$ ipython --no-banner

In [1]: import numpy as np

In [2]: np.set_printoptions(precision=3, suppress=True, linewidth=120)

In [3]: W2 = np.array([[2, 1, 1, 2, 3], [2, 3, 1, 3, 1], [2, 2, 1, 3, 3]])

In [4]: K = np.repeat(W2, 31 // 3, axis=0)

In [5]: rng = np.random.default_rng(291745)

In [6]: K = K + 0.02 * rng.normal(size=K.shape)

In [7]: K
Out[7]: 
array([[1.996, 1.028, 0.965, 2.019, 3.006],
       [2.022, 0.996, 1.003, 2.025, 2.971],
       [2.004, 0.985, 0.996, 1.993, 3.033],
       [2.028, 0.982, 1.033, 1.998, 3.026],
       [2.011, 0.971, 0.961, 2.002, 2.994],
       [1.986, 1.002, 1.01 , 2.007, 3.012],
       [1.983, 0.997, 0.975, 1.998, 3.009],
       [1.955, 0.976, 0.965, 1.991, 2.989],
       [2.03 , 1.006, 1.001, 2.006, 2.978],
       [1.986, 1.002, 1.014, 2.005, 2.998],
       [2.058, 3.006, 0.994, 2.973, 0.972],
       [2.003, 3.011, 1.005, 3.004, 0.998],
       [1.956, 3.002, 0.991, 3.008, 1.011],
       [1.957, 2.971, 1.039, 2.976, 1.001],
       [1.982, 3.022, 0.998, 3.019, 1.007],
       [2.007, 3.017, 0.977, 3.013, 1.001],
       [1.975, 3.022, 0.99 , 3.009, 0.99 ],
       [2.016, 2.994, 0.971, 3.01 , 1.01 ],
       [2.014, 3.039, 0.965, 2.983, 1.009],
       [1.978, 2.95 , 1.02 , 3.002, 0.993],
       [1.995, 1.99 , 1.007, 2.978, 3.036],
       [2.005, 2.027, 1.002, 3.004, 2.974],
       [1.981, 2.037, 1.045, 3.   , 3.019],
       [1.999, 1.986, 0.989, 2.979, 2.964],
       [2.029, 2.024, 0.998, 3.014, 2.972],
       [1.991, 2.005, 0.968, 3.   , 2.967],
       [1.957, 1.97 , 0.991, 3.023, 2.999],
       [1.985, 1.978, 1.011, 3.016, 3.024],
       [2.021, 1.996, 1.013, 2.981, 2.973],
       [2.008, 2.009, 0.988, 2.996, 2.99 ]])

In [8]: M2 = K + rng.integers(-2, 3, (30, 3)) @ rng.integers(-2, 3, (3, 5))

In [9]: M2
Out[9]: 
array([[ 0.996,  1.028,  5.965, 10.019,  1.006],
       [ 3.022,  2.996, -2.997, -3.975,  5.971],
       [ 3.004,  2.985, -1.004, -1.007,  6.033],
       [ 0.028, -7.018,  3.033,  3.998, -4.974],
       [ 0.011,  4.971,  2.961,  7.002,  0.994],
       [ 2.986,  1.002, -1.99 , -2.993,  5.012],
       [ 3.983,  4.997, -1.025, -1.002,  9.009],
       [ 0.955,  2.976,  2.965,  5.991,  1.989],
       [ 4.03 , -4.994,  0.001, -1.994,  3.978],
       [ 2.986,  7.002,  1.014,  3.005,  7.998],
       [ 3.058, -4.994, -0.006, -1.027, -1.028],
       [ 4.003,  1.011,  0.005,  0.004,  3.998],
       [ 2.956, -0.998, -2.009, -2.992,  1.011],
       [-0.043,  0.971,  0.039,  1.976, -3.999],
       [ 0.982,  5.022, -1.002,  1.019,  0.007],
       [ 1.007,  5.017,  2.977,  7.013,  0.001],
       [ 1.975,  5.022, -2.01 , -0.991,  1.99 ],
       [ 4.016,  2.994, -3.029, -3.99 ,  5.01 ],
       [ 3.014,  5.039, -3.035, -3.017,  4.009],
       [ 1.978,  4.95 ,  4.02 ,  8.002,  1.993],
       [-0.005, -0.01 ,  0.007,  1.978, -1.964],
       [ 4.005,  4.027, -1.998, -1.996,  7.974],
       [ 0.981,  6.037,  2.045,  6.   ,  3.019],
       [ 0.999,  5.986,  1.989,  5.979,  2.964],
       [ 4.029,  2.024, -3.002, -3.986,  6.972],
       [ 0.991,  4.005,  2.968,  7.   ,  1.967],
       [ 2.957,  7.97 ,  0.991,  4.023,  7.999],
       [ 0.985,  5.978,  2.011,  6.016,  3.024],
       [ 2.021,  9.996,  1.013,  4.981,  6.973],
       [ 4.008,  2.009, -1.012, -1.004,  6.99 ]])

In [10]: np.round(np.linalg.svd(M2 - K, compute_uv=False), 3) + 0
Out[10]: array([29.614, 24.845,  9.58 ,  0.   ,  0.   ])

In [11]: np.linalg.matrix_rank(M2 - K, tol=1e-8)
Out[11]: np.int64(3)

In [12]: Ac = K - K.mean(axis=0)

In [13]: V = np.linalg.svd(Ac)[2][:3]

In [14]: M2 = Ac - Ac @ V.T @ V

In [15]: M2.std(axis=0)
Out[15]: array([0.005, 0.01 , 0.021, 0.01 , 0.005])

In [16]: (Ac @ V.T).std(axis=0)
Out[16]: array([1.253, 0.459, 0.025])

In [17]: round(float(np.linalg.norm(M2) / np.linalg.norm(Ac)), 3)
Out[17]: 0.02

In [18]: np.diag(V.T @ V)
Out[18]: array([0.91 , 0.585, 0.034, 0.576, 0.895])

In [19]: J = np.load("m.npy")

In [20]: J
Out[20]: 
array([[-4, -4, -6, -6],
       [-4,  2, -6,  3],
       [-2, -2, -2, -2],
       [-2,  1, -2,  1]])

In [21]: M2 = np.linalg.inv(J)

In [22]: M2
Out[22]: 
array([[ 0.167,  0.333, -0.5  , -1.   ],
       [ 0.333, -0.333, -1.   ,  1.   ],
       [-0.167, -0.333,  0.333,  0.667],
       [-0.333,  0.333,  0.667, -0.667]])

In [23]: np.allclose(M2, J.T)
Out[23]: False

In [24]: round(np.linalg.cond(J), 3)
Out[24]: np.float64(22.4)
